% ipython --no-banner

In [1]: import numpy as np

In [2]: import numpy.linalg as la

In [3]: np.set_printoptions(precision=3, suppress=True, linewidth=100, legacy="1.25")

In [4]: rnd = lambda a: np.round(a, 3) + 0

In [5]: M = np.load("a.npy")

In [6]: print(M)
[[2 0 0 0 0 0 9 0 0 0 0 6 0 7]
 [6 0 0 2 0 0 6 0 2 0 0 0 1 0]
 [0 6 0 4 0 3 0 3 0 0 2 5 4 3]
 [0 0 0 0 0 0 0 3 0 0 0 0 0 0]
 [7 0 0 0 0 2 0 0 0 0 0 0 0 0]
 [0 9 0 0 7 7 0 0 0 0 0 9 0 0]
 [0 0 0 0 7 0 0 8 0 8 5 0 0 3]
 [0 1 0 0 6 9 5 0 0 9 0 0 1 0]
 [6 0 0 7 0 4 0 2 0 4 0 0 0 0]
 [4 0 0 0 2 0 0 0 9 0 0 0 0 0]
 [8 0 0 5 0 0 0 0 0 0 0 0 0 0]
 [0 0 0 0 1 0 0 4 0 5 3 0 0 4]
 [0 1 0 4 0 0 0 8 5 0 4 0 0 4]]

In [7]: u = np.array([4, -4])

In [8]: print(np.convolve(M[6], u))
[  0   0   0   0  28 -28   0  32 -32  32 -12 -20   0  12 -12]

In [9]: print(np.correlate(M[6], M[7], "full"))
[  0   0   0   0   0   7   0   0  71   0   8 112  63 114  88  72  95 124  93  38  15  35  23   0
   0   3   0]

In [10]: print(np.polyval(u, M[6]))
[-4 -4 -4 -4 24 -4 -4 28 -4 28 16 -4 -4  8]

In [11]: T = np.stack([M, -1 * M, M[::-1]])

In [12]: print(la.matrix_rank(T))
[13 13 13]

In [13]: print((T @ M.T).shape)
(3, 13, 13)

In [14]: print(la.matrix_rank(T.reshape(3, -1)))
2

In [15]: print(T.shape)
(3, 13, 14)

In [16]: print(rnd(la.norm(T, axis=(1, 2))))
[40.608 40.608 40.608]

In [17]: rng = np.random.default_rng(675537)

In [18]: other = M + rng.integers(-2, 3, (13, 12)) @ rng.integers(-2, 3, (12, 14))

In [19]: print(other)
[[ -3  -1  -9  -4  10   1  17   1   5 -15   7  12   9  -4]
 [ 17  -4   2  11   4   1  10  -8  15  -1  -2   6  -3  16]
 [  3   9   4  12  -1   4  -8  14  -4   4  -5  -4   5   3]
 [  2   7   1   3   1   8  -5   5  10  -4   5 -11   1  -7]
 [ -7   9   4 -11 -12   0   0  -1  -7   0   6  -7 -13  -2]
 [-16  12  -2   5  18   3   9   6  -1 -23   5   7   9  -8]
 [  1   9   0  -2  18  19 -21   1   4   8   6   3   4  13]
 [  6  -5  -7   4   9   4   9  -1   4   7  -5  14   6  10]
 [ 12  -5  10   6  15  11   5   6   3   9  -6  -7   2  -1]
 [  5   0   8  -5   2   3  -5  -3   0  12  -3  -5   0   6]
 [ -6  12   7   3   8   3   3  10   9 -14  -1  -8  -7  -3]
 [  3  -5   4   3   0  -2  -1   0   2   8  -1   7  -5  10]
 [  2  -2   5   0   4  -3   8   0   5   4   4   1   4  13]]

In [20]: print(rnd(la.svd(other - M, compute_uv=False)))
[53.35  44.046 39.107 28.914 25.963 23.348 18.945 12.426  7.929  4.01   1.107  0.819  0.   ]

In [21]: print(la.matrix_rank(other - M, tol=1e-8))
12

In [22]: print(np.abs(other - M).sum(axis=1))
[ 92  85  64  67  88 104  92  76  77  60 101  50  55]

In [23]: def softmax(z):
    ...:     e = np.exp(z - z.max(axis=-1, keepdims=True))
    ...:     return e / e.sum(axis=-1, keepdims=True)
    ...: 

In [24]: print(rnd(softmax(M).sum(axis=1)))
[1. 1. 1. 1. 1. 1. 1. 1. 1. 1. 1. 1. 1.]

In [25]: print(rnd(softmax(10 * M[12])))
[0. 0. 0. 0. 0. 0. 0. 1. 0. 0. 0. 0. 0. 0.]

In [26]: S = M @ M.T / np.sqrt(14)

In [27]: print(rnd(softmax(S)[12] @ M))
[0. 1. 0. 4. 0. 0. 0. 8. 5. 0. 4. 0. 0. 4.]

In [28]: u, v = M[6], M[7]

In [29]: print(u @ u)
211

In [30]: p = (u @ v) / (u @ u) * u

In [31]: print(rnd(p))
[0.    0.    0.    0.    3.782 0.    0.    4.322 0.    4.322 2.701 0.    0.    1.621]

In [32]: print(rnd(la.norm(u + v) ** 2 + la.norm(u - v) ** 2))
872.0

In [33]: feats = np.load("m.npy")

In [34]: print(feats)
[[0. 0. 0. 0. 0. 0. 1.]
 [0. 0. 0. 0. 0. 0. 1.]
 [0. 0. 0. 0. 0. 0. 1.]
 [0. 0. 0. 0. 0. 0. 2.]
 [0. 0. 0. 0. 0. 0. 2.]
 [0. 0. 0. 0. 0. 0. 2.]
 [1. 1. 1. 2. 2. 2. 0.]]

In [35]: print(feats.shape)
(7, 7)

In [36]: print(np.unravel_index(np.abs(feats).argmax(), feats.shape))
(3, 6)

In [37]: print(feats.sum(axis=1))
[1. 1. 1. 2. 2. 2. 9.]

In [38]: print(la.matrix_rank(feats))
2

In [39]: J = np.loadtxt("x.csv", delimiter=",")

In [40]: print(J)
[[ 2.05  2.    2.    2.   -1.    2.  ]
 [-1.    2.05  0.   -1.   -2.    0.  ]
 [-1.    1.    0.05  0.    0.   -1.  ]
 [ 0.   -2.   -2.    1.05 -2.   -2.  ]
 [-2.   -2.    1.    1.   -0.95  0.  ]
 [ 2.    2.    2.    2.   -1.    2.05]]

In [41]: print(rnd(np.trace(J)))
6.3

In [42]: print((J + J.T) / 2)
[[ 2.05  0.5   0.5   1.   -1.5   2.  ]
 [ 0.5   2.05  0.5  -1.5  -2.    1.  ]
 [ 0.5   0.5   0.05 -1.    0.5   0.5 ]
 [ 1.   -1.5  -1.    1.05 -0.5   0.  ]
 [-1.5  -2.    0.5  -0.5  -0.95 -0.5 ]
 [ 2.    1.    0.5   0.   -0.5   2.05]]

In [43]: print(np.allclose(J @ J.T, J.T @ J))
False

In [44]: print(np.allclose(J, J.T))
False

In [45]: G = J.T @ J

In [46]: print(la.matrix_rank(G))
6

In [47]: print(np.allclose(G, G.T))
True

In [48]: print(la.matrix_rank(J, rtol=0.1))
5

In [49]: print(rnd(la.norm(J, 2) / la.norm(J)))
0.758

In [50]: W1 = np.array([[2, -1, 2, 0, 1, -1],
    ...:     [0, -1, -1, 2, 0, -1],
    ...:     [-1, -1, -1, -1, 1, 1],
    ...:     [-1, 2, 2, 1, 0, -2],
    ...:     [-1, 1, -1, -2, -2, 1],
    ...:     [-2, 0, -2, -1, 0, 2]])

In [51]: c = np.array([-1, 1, 2, 3, 3, -1])

In [52]: act = np.maximum(J @ W1 + c, 0)

In [53]: print((act > 0).astype(int))
[[0 0 1 1 1 0]
 [0 0 0 1 1 0]
 [0 1 1 1 1 0]
 [1 1 1 1 1 0]
 [0 1 1 1 1 1]
 [0 0 1 1 1 0]]

In [54]: print(la.matrix_rank(act))
6

In [55]: W2 = np.array([[-1, 0, -1], [0, 5, 7], [7, 8, 8], [6, 7, 3], [2, 6, 2], [2, 0, 6]])

In [56]: print((act @ W2).round(6).argmax(axis=1))
[1 1 1 1 1 1]
